>>> import numpy as np
>>> from numpy import linalg as LA
>>> np.set_printoptions(precision=2, suppress=True, linewidth=120, sign=" ")
>>> feats = np.loadtxt("test0.csv", delimiter=",")
>>> feats
array([[ 4.,  5.,  1.,  4., -2.,  4.,  5.,  3., -4., -3.,  2., -4.],
       [-4.,  4.,  5.,  1.,  4., -2.,  4.,  5.,  3., -4., -3.,  2.],
       [ 2., -4.,  4.,  5.,  1.,  4., -2.,  4.,  5.,  3., -4., -3.],
       [-3.,  2., -4.,  4.,  5.,  1.,  4., -2.,  4.,  5.,  3., -4.],
       [-4., -3.,  2., -4.,  4.,  5.,  1.,  4., -2.,  4.,  5.,  3.],
       [ 3., -4., -3.,  2., -4.,  4.,  5.,  1.,  4., -2.,  4.,  5.],
       [ 5.,  3., -4., -3.,  2., -4.,  4.,  5.,  1.,  4., -2.,  4.],
       [ 4.,  5.,  3., -4., -3.,  2., -4.,  4.,  5.,  1.,  4., -2.],
       [-2.,  4.,  5.,  3., -4., -3.,  2., -4.,  4.,  5.,  1.,  4.],
       [ 4., -2.,  4.,  5.,  3., -4., -3.,  2., -4.,  4.,  5.,  1.],
       [ 1.,  4., -2.,  4.,  5.,  3., -4., -3.,  2., -4.,  4.,  5.],
       [ 5.,  1.,  4., -2.,  4.,  5.,  3., -4., -3.,  2., -4.,  4.]])
>>> q, Rm = LA.qr(feats)
>>> np.round(q.T @ q, 2) + 0
array([[ 1.,  0.,  0.,  0.,  0.,  0.,  0.,  0.,  0.,  0.,  0.,  0.],
       [ 0.,  1.,  0.,  0.,  0.,  0.,  0.,  0.,  0.,  0.,  0.,  0.],
       [ 0.,  0.,  1.,  0.,  0.,  0.,  0.,  0.,  0.,  0.,  0.,  0.],
       [ 0.,  0.,  0.,  1.,  0.,  0.,  0.,  0.,  0.,  0.,  0.,  0.],
       [ 0.,  0.,  0.,  0.,  1.,  0.,  0.,  0.,  0.,  0.,  0.,  0.],
       [ 0.,  0.,  0.,  0.,  0.,  1.,  0.,  0.,  0.,  0.,  0.,  0.],
       [ 0.,  0.,  0.,  0.,  0.,  0.,  1.,  0.,  0.,  0.,  0.,  0.],
       [ 0.,  0.,  0.,  0.,  0.,  0.,  0.,  1.,  0.,  0.,  0.,  0.],
       [ 0.,  0.,  0.,  0.,  0.,  0.,  0.,  0.,  1.,  0.,  0.,  0.],
       [ 0.,  0.,  0.,  0.,  0.,  0.,  0.,  0.,  0.,  1.,  0.,  0.],
       [ 0.,  0.,  0.,  0.,  0.,  0.,  0.,  0.,  0.,  0.,  1.,  0.],
       [ 0.,  0.,  0.,  0.,  0.,  0.,  0.,  0.,  0.,  0.,  0.,  1.]])
>>> np.allclose(Rm.T @ Rm, feats.T @ feats)
True
>>> x0 = np.array([0, -2, -2, -1, 2, 1, -1, 1, 2, -1, 1, 1])
>>> np.sign((feats @ x0).round(6))
array([-1., -1.,  1.,  1.,  1.,  1.,  1.,  1., -1., -1.,  1., -1.])
>>> feats * x0
array([[  0., -10.,  -2.,  -4.,  -4.,   4.,  -5.,   3.,  -8.,   3.,   2.,  -4.],
       [ -0.,  -8., -10.,  -1.,   8.,  -2.,  -4.,   5.,   6.,   4.,  -3.,   2.],
       [  0.,   8.,  -8.,  -5.,   2.,   4.,   2.,   4.,  10.,  -3.,  -4.,  -3.],
       [ -0.,  -4.,   8.,  -4.,  10.,   1.,  -4.,  -2.,   8.,  -5.,   3.,  -4.],
       [ -0.,   6.,  -4.,   4.,   8.,   5.,  -1.,   4.,  -4.,  -4.,   5.,   3.],
       [  0.,   8.,   6.,  -2.,  -8.,   4.,  -5.,   1.,   8.,   2.,   4.,   5.],
       [  0.,  -6.,   8.,   3.,   4.,  -4.,  -4.,   5.,   2.,  -4.,  -2.,   4.],
       [  0., -10.,  -6.,   4.,  -6.,   2.,   4.,   4.,  10.,  -1.,   4.,  -2.],
       [ -0.,  -8., -10.,  -3.,  -8.,  -3.,  -2.,  -4.,   8.,  -5.,   1.,   4.],
       [  0.,   4.,  -8.,  -5.,   6.,  -4.,   3.,   2.,  -8.,  -4.,   5.,   1.],
       [  0.,  -8.,   4.,  -4.,  10.,   3.,   4.,  -3.,   4.,   4.,   4.,   5.],
       [  0.,  -2.,  -8.,   2.,   8.,   5.,  -3.,  -4.,  -6.,  -2.,  -4.,   4.]])
>>> feats @ np.eye(12)[3]
array([ 4.,  1.,  5.,  4., -4.,  2., -3., -4.,  3.,  5.,  4., -2.])
>>> feats @ (2 * x0)
array([-50.,  -6.,  14.,  14.,  44.,  46.,  12.,   6., -60., -16.,  46., -20.])
>>> (feats * x0).sum(axis=1)
array([-25.,  -3.,   7.,   7.,  22.,  23.,   6.,   3., -30.,  -8.,  23., -10.])
>>> (feats @ x0).argmax()
np.int64(5)
>>> feats @ np.ones(12)
array([ 15.,  15.,  15.,  15.,  15.,  15.,  15.,  15.,  15.,  15.,  15.,  15.])
>>> def softmax(z):
...     e = np.exp(z - z.max(axis=-1, keepdims=True))
...     return e / e.sum(axis=-1, keepdims=True)
... 
>>> np.round(softmax(feats[7]), 2) + 0
array([ 0.11,  0.3 ,  0.04,  0.  ,  0.  ,  0.02,  0.  ,  0.11,  0.3 ,  0.01,  0.11,  0.  ])
>>> np.round(softmax(feats[7] + 5), 2) + 0
array([ 0.11,  0.3 ,  0.04,  0.  ,  0.  ,  0.02,  0.  ,  0.11,  0.3 ,  0.01,  0.11,  0.  ])
>>> S = feats @ feats.T / np.sqrt(12)
>>> np.round(softmax(S), 2) + 0
array([[ 1.,  0.,  0.,  0.,  0.,  0.,  0.,  0.,  0.,  0.,  0.,  0.],
       [ 0.,  1.,  0.,  0.,  0.,  0.,  0.,  0.,  0.,  0.,  0.,  0.],
       [ 0.,  0.,  1.,  0.,  0.,  0.,  0.,  0.,  0.,  0.,  0.,  0.],
       [ 0.,  0.,  0.,  1.,  0.,  0.,  0.,  0.,  0.,  0.,  0.,  0.],
       [ 0.,  0.,  0.,  0.,  1.,  0.,  0.,  0.,  0.,  0.,  0.,  0.],
       [ 0.,  0.,  0.,  0.,  0.,  1.,  0.,  0.,  0.,  0.,  0.,  0.],
       [ 0.,  0.,  0.,  0.,  0.,  0.,  1.,  0.,  0.,  0.,  0.,  0.],
       [ 0.,  0.,  0.,  0.,  0.,  0.,  0.,  1.,  0.,  0.,  0.,  0.],
       [ 0.,  0.,  0.,  0.,  0.,  0.,  0.,  0.,  1.,  0.,  0.,  0.],
       [ 0.,  0.,  0.,  0.,  0.,  0.,  0.,  0.,  0.,  1.,  0.,  0.],
       [ 0.,  0.,  0.,  0.,  0.,  0.,  0.,  0.,  0.,  0.,  1.,  0.],
       [ 0.,  0.,  0.,  0.,  0.,  0.,  0.,  0.,  0.,  0.,  0.,  1.]])
>>> np.round(softmax(S + np.triu(np.full(S.shape, -np.inf), 1)), 2) + 0
array([[ 1.,  0.,  0.,  0.,  0.,  0.,  0.,  0.,  0.,  0.,  0.,  0.],
       [ 0.,  1.,  0.,  0.,  0.,  0.,  0.,  0.,  0.,  0.,  0.,  0.],
       [ 0.,  0.,  1.,  0.,  0.,  0.,  0.,  0.,  0.,  0.,  0.,  0.],
       [ 0.,  0.,  0.,  1.,  0.,  0.,  0.,  0.,  0.,  0.,  0.,  0.],
       [ 0.,  0.,  0.,  0.,  1.,  0.,  0.,  0.,  0.,  0.,  0.,  0.],
       [ 0.,  0.,  0.,  0.,  0.,  1.,  0.,  0.,  0.,  0.,  0.,  0.],
       [ 0.,  0.,  0.,  0.,  0.,  0.,  1.,  0.,  0.,  0.,  0.,  0.],
       [ 0.,  0.,  0.,  0.,  0.,  0.,  0.,  1.,  0.,  0.,  0.,  0.],
       [ 0.,  0.,  0.,  0.,  0.,  0.,  0.,  0.,  1.,  0.,  0.,  0.],
       [ 0.,  0.,  0.,  0.,  0.,  0.,  0.,  0.,  0.,  1.,  0.,  0.],
       [ 0.,  0.,  0.,  0.,  0.,  0.,  0.,  0.,  0.,  0.,  1.,  0.],
       [ 0.,  0.,  0.,  0.,  0.,  0.,  0.,  0.,  0.,  0.,  0.,  1.]])
